$ ipython --no-banner

In [1]: import numpy as np

In [2]: from numpy import linalg as LA

In [3]: np.set_printoptions(suppress=True, linewidth=200)

In [4]: feats = np.loadtxt("sample7.csv", delimiter=",")

In [5]: feats
Out[5]: 
array([[-1., -3.,  0., -3., -2., -3.,  0.,  0.,  0.,  0.,  0.],
       [-3.,  0.,  2.,  0.,  0., -3.,  0.,  0.,  0.,  0.,  0.],
       [ 1.,  3., -1.,  3., -2., -1.,  0.,  0.,  0.,  0.,  0.],
       [ 0.,  2., -1.,  1.,  0.,  1.,  0.,  0.,  0.,  0.,  0.],
       [-3.,  1., -2., -1.,  1.,  0.,  0.,  0.,  0.,  0.,  0.],
       [ 3., -3.,  3.,  1., -2., -2.,  0.,  0.,  0.,  0.,  0.],
       [ 0.,  0.,  0.,  0.,  0.,  0.,  2.,  2.,  1.,  4.,  5.],
       [ 0.,  0.,  0.,  0.,  0.,  0.,  9., -2.,  7., -9., -5.],
       [ 0.,  0.,  0.,  0.,  0.,  0., -8.,  7., -9., -5., -6.],
       [ 0.,  0.,  0.,  0.,  0.,  0., -7., -5., -9., -8.,  2.],
       [ 0.,  0.,  0.,  0.,  0.,  0.,  1., -9.,  0.,  4.,  5.]])

In [6]: # 2 groups of indices that never mix

In [7]: np.round(np.sort(np.abs(LA.eigvals(feats))), 2)
Out[7]: array([ 0.96,  0.96,  1.87,  1.87,  2.19,  4.2 ,  4.37,  5.29, 13.17, 14.12, 14.12])

In [8]: (feats - feats.T) / 2
Out[8]: 
array([[ 0. ,  0. , -0.5, -1.5,  0.5, -3. ,  0. ,  0. ,  0. ,  0. ,  0. ],
       [ 0. ,  0. , -0.5, -1. , -0.5,  0. ,  0. ,  0. ,  0. ,  0. ,  0. ],
       [ 0.5,  0.5,  0. ,  2. ,  0. , -2. ,  0. ,  0. ,  0. ,  0. ,  0. ],
       [ 1.5,  1. , -2. ,  0. ,  0.5,  0. ,  0. ,  0. ,  0. ,  0. ,  0. ],
       [-0.5,  0.5,  0. , -0.5,  0. ,  1. ,  0. ,  0. ,  0. ,  0. ,  0. ],
       [ 3. ,  0. ,  2. ,  0. , -1. ,  0. ,  0. ,  0. ,  0. ,  0. ,  0. ],
       [ 0. ,  0. ,  0. ,  0. ,  0. ,  0. ,  0. , -3.5,  4.5,  5.5,  2. ],
       [ 0. ,  0. ,  0. ,  0. ,  0. ,  0. ,  3.5,  0. ,  0. , -2. ,  2. ],
       [ 0. ,  0. ,  0. ,  0. ,  0. ,  0. , -4.5,  0. ,  0. ,  2. , -3. ],
       [ 0. ,  0. ,  0. ,  0. ,  0. ,  0. , -5.5,  2. , -2. ,  0. , -1. ],
       [ 0. ,  0. ,  0. ,  0. ,  0. ,  0. , -2. , -2. ,  3. ,  1. ,  0. ]])

In [9]: assert feats == feats.T
ValueError: The truth value of an array with more than one element is ambiguous. Use a.any() or a.all()


In [10]: rng = np.random.default_rng(29031)

In [11]: lab = rng.permutation(11)

In [12]: other = feats[:, lab] * rng.choice([-1, 1], 11)

In [13]: other
Out[13]: 
array([[ 0.,  2., -1.,  3.,  0., -0., -3., -0., -0.,  0.,  3.],
       [ 0., -0., -3., -0.,  0., -2., -3., -0., -0.,  0., -0.],
       [ 0.,  2.,  1., -3.,  0.,  1., -1., -0., -0.,  0., -3.],
       [ 0., -0.,  0., -2.,  0.,  1.,  1., -0., -0.,  0., -1.],
       [ 0., -1., -3., -1.,  0.,  2.,  0., -0., -0.,  0.,  1.],
       [ 0.,  2.,  3.,  3.,  0., -3., -2., -0., -0.,  0., -1.],
       [ 1., -0.,  0., -0.,  2., -0.,  0., -4., -2.,  5., -0.],
       [ 7., -0.,  0., -0., -2., -0.,  0.,  9., -9., -5., -0.],
       [-9., -0.,  0., -0.,  7., -0.,  0.,  5.,  8., -6., -0.],
       [-9., -0.,  0., -0., -5., -0.,  0.,  8.,  7.,  2., -0.],
       [ 0., -0.,  0., -0., -9., -0.,  0., -4., -1.,  5., -0.]])

In [14]: U, _, VT = LA.svd(feats.T @ other)

In [15]: print(lab)
[ 8  4  0  1  7  2  5  9  6 10  3]

In [16]: f = np.array([0, 1, 3, 0, 2, 1, 0, 1, 1, 3, 1])

In [17]: other = feats + np.outer(f, np.eye(11)[9])

In [18]: round(LA.det(other) / LA.det(feats), 2), round(1 + LA.solve(feats, f)[9], 2)
Out[18]: (np.float64(0.91), np.float64(0.91))

In [19]: F = np.load("arr.npy")

In [20]: F
Out[20]: 
array([[ 0.81,  4.79,  1.36, -3.03,  0.87,  6.03, -2.37, -3.59, -2.15,  0.74, -2.82, -0.07],
       [ 0.61, -2.43,  1.11, -2.82, -4.91,  0.9 ,  2.04,  1.81,  0.17, -5.49, -2.91,  3.68],
       [-3.87,  0.36, -5.18,  0.54,  2.96,  4.28, -1.64, -0.11, -4.14, -1.1 , -1.83,  0.74],
       [-0.41, -2.58,  0.88, -5.24, -1.95,  0.37,  1.78,  3.32, -1.33, -4.48, -2.07,  3.82],
       [-3.97, -0.62, -4.24,  0.09,  3.94,  4.44, -2.32, -1.57, -2.17,  1.16,  0.98,  0.18],
       [-0.4 ,  6.63, -0.54, -3.32,  1.44,  6.88, -3.7 , -1.01, -0.95,  1.65, -2.8 ,  0.57],
       [ 0.  ,  6.87, -0.58, -4.52,  0.17,  6.78, -4.17, -2.33, -1.46,  0.98,  1.24,  1.65],
       [ 0.97, -2.78,  2.03, -3.75, -1.19,  1.47,  1.56,  3.94, -1.97, -3.4 , -3.44,  3.61],
       [ 1.63, -3.32,  3.65, -2.84, -3.69,  1.78,  2.29,  4.06,  1.07, -3.57, -2.98,  3.65],
       [-2.35,  0.37, -6.2 ,  0.55,  6.42,  3.99, -2.01, -1.41, -2.73,  1.35, -0.77, -2.07],
       [-1.9 , -2.11,  2.12, -3.34, -2.83,  1.21,  1.6 ,  1.87, -0.57, -3.74, -2.03,  0.78],
       [-3.56,  0.31, -3.57, -0.29,  7.18,  3.92, -1.07, -0.21, -3.44, -0.56, -2.28,  0.02],
       [-0.8 ,  0.41, -3.83, -0.12,  3.6 ,  3.6 , -2.22,  0.46, -2.38, -0.27, -2.67,  0.04],
       [ 2.15, -0.55,  2.49, -3.68, -2.01,  2.9 ,  1.19,  4.35, -0.5 , -3.9 , -3.84,  2.53],
       [ 1.75, -3.74,  1.59, -2.25, -1.95,  1.83,  0.52,  4.08,  0.76, -3.43, -5.82,  3.36],
       [-1.68,  1.02, -3.23, -3.72,  5.01,  3.7 , -1.53, -0.88, -4.38,  0.57, -2.27,  0.33],
       [-2.01,  0.97, -7.27,  1.69,  5.1 ,  3.79, -2.02, -0.25, -1.43,  2.22, -1.55, -1.12],
       [ 1.2 , -2.63, -0.16, -2.88, -0.67,  2.35,  2.77,  2.44, -1.17, -3.8 , -1.8 ,  3.46],
       [ 0.17, -3.83,  3.27, -2.04, -3.52,  1.72,  0.22,  3.78,  0.43, -4.65, -2.76,  2.94],
       [ 2.02, -3.08,  4.87, -2.82, -1.73,  1.64,  1.5 ,  2.46,  2.29, -4.05, -3.96,  3.98],
       [-0.38,  0.86, -4.7 ,  1.72,  4.82,  2.06, -1.74,  0.13, -2.73,  0.42, -0.45,  0.66],
       [ 1.91, -4.52,  2.62, -2.48, -2.91, -0.21,  1.78,  2.88, -0.91, -4.5 , -3.  ,  2.87],
       [-4.4 ,  0.67, -3.33,  2.68,  6.02,  5.65, -0.54, -2.69, -2.03,  0.7 , -1.66,  1.3 ],
       [-3.02,  1.41, -4.43, -0.6 ,  5.83,  4.42, -0.75, -3.18, -4.07,  1.98, -2.1 , -0.81],
       [ 1.02,  5.75,  1.21, -3.99,  0.69,  4.49, -3.5 , -3.39, -1.27,  0.38, -1.66,  2.67],
       [ 0.57,  5.03,  1.08, -2.64,  2.33,  4.95, -2.05, -3.96, -0.81,  3.05, -0.2 ,  2.53],
       [ 0.92,  4.07, -1.3 , -5.37,  1.36,  6.66, -4.16, -5.08, -2.38,  0.92, -1.23, -0.35],
       [-1.53, -0.71, -2.54,  0.38,  4.8 ,  2.87, -1.62, -2.16, -4.01,  2.3 , -1.56,  2.24],
       [ 1.47,  5.31,  0.16, -4.33,  0.  ,  5.21, -3.8 , -3.75, -0.78,  1.21, -0.86,  1.46],
       [-0.21, -3.91,  0.87, -3.6 , -1.81,  2.5 ,  3.29,  2.48, -1.36, -5.35, -3.5 ,  3.62],
       [-2.17, -2.53,  1.5 , -3.72, -3.56,  2.44,  1.14,  3.3 ,  0.49, -4.55, -4.67,  2.87],
       [-2.  , -1.37, -4.31,  1.78,  4.87,  2.42, -1.67, -0.51, -2.88,  0.94, -0.74,  0.33],
       [-1.22, -0.04, -3.24, -1.01,  3.22,  4.76, -2.32, -1.82, -2.5 , -0.04, -1.42, -0.65],
       [-2.46,  0.21, -3.65,  1.23,  4.81,  4.56, -1.48, -0.96, -3.47, -0.23, -1.06,  0.8 ],
       [ 0.1 , -2.52,  3.76, -4.02, -3.25,  2.64,  2.46,  2.7 , -1.35, -5.32, -4.87,  2.38],
       [ 2.  ,  5.71,  0.25, -4.08,  0.29,  4.71, -2.75, -2.41, -2.75,  0.36,  0.61,  2.36],
       [-0.02,  5.13,  1.17, -2.7 ,  2.19,  5.41, -0.64, -2.99, -3.32,  2.32, -1.51, -0.63],
       [ 0.62,  3.9 , -1.3 , -3.61,  0.42,  5.06, -3.02, -4.54,  0.45,  1.49, -0.1 ,  2.8 ],
       [ 1.74, -1.77,  1.48, -0.82, -1.68,  1.41,  0.73,  3.49,  0.68, -4.07, -3.5 ,  5.25],
       [ 1.77,  5.2 , -0.7 , -5.4 ,  1.98,  4.73, -1.76, -4.27, -3.61,  1.75, -1.2 ,  3.16],
       [ 1.11, -2.68,  2.74, -3.71, -1.12,  1.07,  1.88,  0.75, -0.79, -3.33, -1.82,  2.24],
       [-0.37,  2.35,  1.39, -3.41,  1.39,  4.78, -2.4 , -2.25, -1.98,  2.45,  0.09,  2.57],
       [-3.14, -0.5 , -3.42,  1.2 ,  4.2 ,  3.39, -0.48, -1.91, -5.1 ,  0.79,  0.12,  0.57],
       [ 1.09,  5.74,  0.88, -3.71, -0.55,  6.32, -2.69, -4.75, -3.31,  0.43, -0.7 ,  1.28]])

In [21]: ang = np.radians(60)

In [22]: r_ = np.eye(12)

In [23]: r_[2, 2] = r_[3, 3] = np.cos(ang)

In [24]: r_[2, 3], r_[3, 2] = -np.sin(ang), np.sin(ang)

In [25]: print(r_.round(2))
[[ 1.    0.    0.    0.    0.    0.    0.    0.    0.    0.    0.    0.  ]
 [ 0.    1.    0.    0.    0.    0.    0.    0.    0.    0.    0.    0.  ]
 [ 0.    0.    0.5  -0.87  0.    0.    0.    0.    0.    0.    0.    0.  ]
 [ 0.    0.    0.87  0.5   0.    0.    0.    0.    0.    0.    0.    0.  ]
 [ 0.    0.    0.    0.    1.    0.    0.    0.    0.    0.    0.    0.  ]
 [ 0.    0.    0.    0.    0.    1.    0.    0.    0.    0.    0.    0.  ]
 [ 0.    0.    0.    0.    0.    0.    1.    0.    0.    0.    0.    0.  ]
 [ 0.    0.    0.    0.    0.    0.    0.    1.    0.    0.    0.    0.  ]
 [ 0.    0.    0.    0.    0.    0.    0.    0.    1.    0.    0.    0.  ]
 [ 0.    0.    0.    0.    0.    0.    0.    0.    0.    1.    0.    0.  ]
 [ 0.    0.    0.    0.    0.    0.    0.    0.    0.    0.    1.    0.  ]
 [ 0.    0.    0.    0.    0.    0.    0.    0.    0.    0.    0.    1.  ]]

In [26]: other = F @ r_.T

In [27]: np.round(np.abs(other - F).max(axis=0), 2)
Out[27]: array([0.  , 0.  , 5.3 , 7.14, 0.  , 0.  , 0.  , 0.  , 0.  , 0.  , 0.  , 0.  ])

In [28]: np.allclose(LA.norm(F, axis=1), LA.norm(other, axis=1))
Out[28]: True

In [29]: arr = np.array([[1, 0, 5, 3, 0, 5],
    ...:     [5, 3, 3, 3, 2, 5],
    ...:     [4, 4, 5, 4, 2, 2],
    ...:     [0, 4, 1, 0, 2, 2],
    ...:     [2, 5, 3, 4, 0, 0],
    ...:     [1, 5, 1, 3, 0, 3],
    ...:     [4, 0, 0, 2, 2, 3],
    ...:     [4, 2, 1, 5, 0, 0],
    ...:     [5, 2, 3, 2, 1, 3],
    ...:     [2, 2, 2, 3, 5, 2],
    ...:     [2, 1, 2, 2, 2, 2]])

In [30]: arr
Out[30]: 
array([[1, 0, 5, 3, 0, 5],
       [5, 3, 3, 3, 2, 5],
       [4, 4, 5, 4, 2, 2],
       [0, 4, 1, 0, 2, 2],
       [2, 5, 3, 4, 0, 0],
       [1, 5, 1, 3, 0, 3],
       [4, 0, 0, 2, 2, 3],
       [4, 2, 1, 5, 0, 0],
       [5, 2, 3, 2, 1, 3],
       [2, 2, 2, 3, 5, 2],
       [2, 1, 2, 2, 2, 2]])

In [31]: O, vecs = LA.qr(arr[:, :3])[0], LA.qr(arr[:, 3:])[0]

In [32]: sig = LA.svd(O.T @ vecs, compute_uv=False)

In [33]: sig.round(2)
Out[33]: array([0.95, 0.33, 0.1 ])

In [34]: M = np.load("data.npy")

In [35]: M
Out[35]: 
array([[ 0., -1.,  0.,  0.,  1.,  0.,  2.,  2.,  2., -2., -1., -2.],
       [ 0.,  2.,  0.,  2.,  2.,  0.,  0.,  0.,  0.,  2.,  2.,  0.],
       [ 0.,  0.,  0.,  1.,  2.,  2.,  0.,  1.,  1.,  0.,  0.,  0.],
       [ 0.,  1.,  2.,  0.,  0.,  2.,  1.,  0.,  0.,  0.,  0.,  0.],
       [ 0.,  2.,  1.,  0.,  2.,  0.,  0.,  0.,  1.,  0.,  1.,  0.],
       [ 0.,  1.,  1.,  2.,  0.,  2.,  0.,  1.,  1.,  2.,  0.,  2.],
       [ 0.,  1.,  0.,  0.,  0.,  0.,  0.,  1.,  0.,  2.,  0.,  0.],
       [ 0.,  0.,  0.,  1.,  0.,  1.,  2.,  2.,  1.,  1.,  0.,  2.],
       [ 0.,  0.,  0.,  2.,  0.,  2.,  2.,  2.,  1.,  2.,  0.,  0.],
       [ 0.,  1.,  2.,  2.,  1.,  1.,  1.,  2.,  1.,  1.,  0.,  2.],
       [ 0.,  0.,  0.,  1.,  1.,  0.,  2.,  2.,  1.,  1.,  0.,  1.],
       [ 0.,  1.,  0.,  0.,  1.,  2.,  1.,  1.,  1.,  0.,  0.,  0.]])

In [36]: lab = rng.permutation(12)

In [37]: print(lab)
[ 0  8  2  7  3  1 11  6  5 10  4  9]

In [38]: other = M[lab][:, lab]

In [39]: np.allclose(other, M)
Out[39]: False

In [40]: other
Out[40]: 
array([[ 0.,  2.,  0.,  2.,  0., -1., -2.,  2.,  0., -1.,  1., -2.],
       [ 0.,  1.,  0.,  2.,  2.,  0.,  0.,  2.,  2.,  0.,  0.,  2.],
       [ 0.,  1.,  0.,  1.,  1.,  0.,  0.,  0.,  2.,  0.,  2.,  0.],
       [ 0.,  1.,  0.,  2.,  1.,  0.,  2.,  2.,  1.,  0.,  0.,  1.],
       [ 0.,  0.,  2.,  0.,  0.,  1.,  0.,  1.,  2.,  0.,  0.,  0.],
       [ 0.,  0.,  0.,  0.,  2.,  2.,  0.,  0.,  0.,  2.,  2.,  2.],
       [ 0.,  1.,  0.,  1.,  0.,  1.,  0.,  1.,  2.,  0.,  1.,  0.],
       [ 0.,  0.,  0.,  1.,  0.,  1.,  0.,  0.,  0.,  0.,  0.,  2.],
       [ 0.,  1.,  1.,  1.,  2.,  1.,  2.,  0.,  2.,  0.,  0.,  2.],
       [ 0.,  1.,  0.,  2.,  1.,  0.,  1.,  2.,  0.,  0.,  1.,  1.],
       [ 0.,  1.,  1.,  0.,  0.,  2.,  0.,  0.,  0.,  1.,  2.,  0.],
       [ 0.,  1.,  2.,  2.,  2.,  1.,  2.,  1.,  1.,  0.,  1.,  1.]])

In [41]: np.trace(other)
Out[41]: np.float64(10.0)

In [42]: print(np.round(np.sort(np.abs(LA.eigvals(other))), 2))
[0.   0.59 0.59 0.93 1.49 1.49 1.97 2.16 2.16 2.4  3.1  9.09]

In [43]: np.diag(other)
Out[43]: array([0., 1., 0., 2., 0., 2., 0., 0., 2., 0., 2., 1.])

In [44]: np.round(LA.det(other), 2), round(LA.det(M[lab]), 2)
Out[44]: (np.float64(0.0), np.float64(0.0))
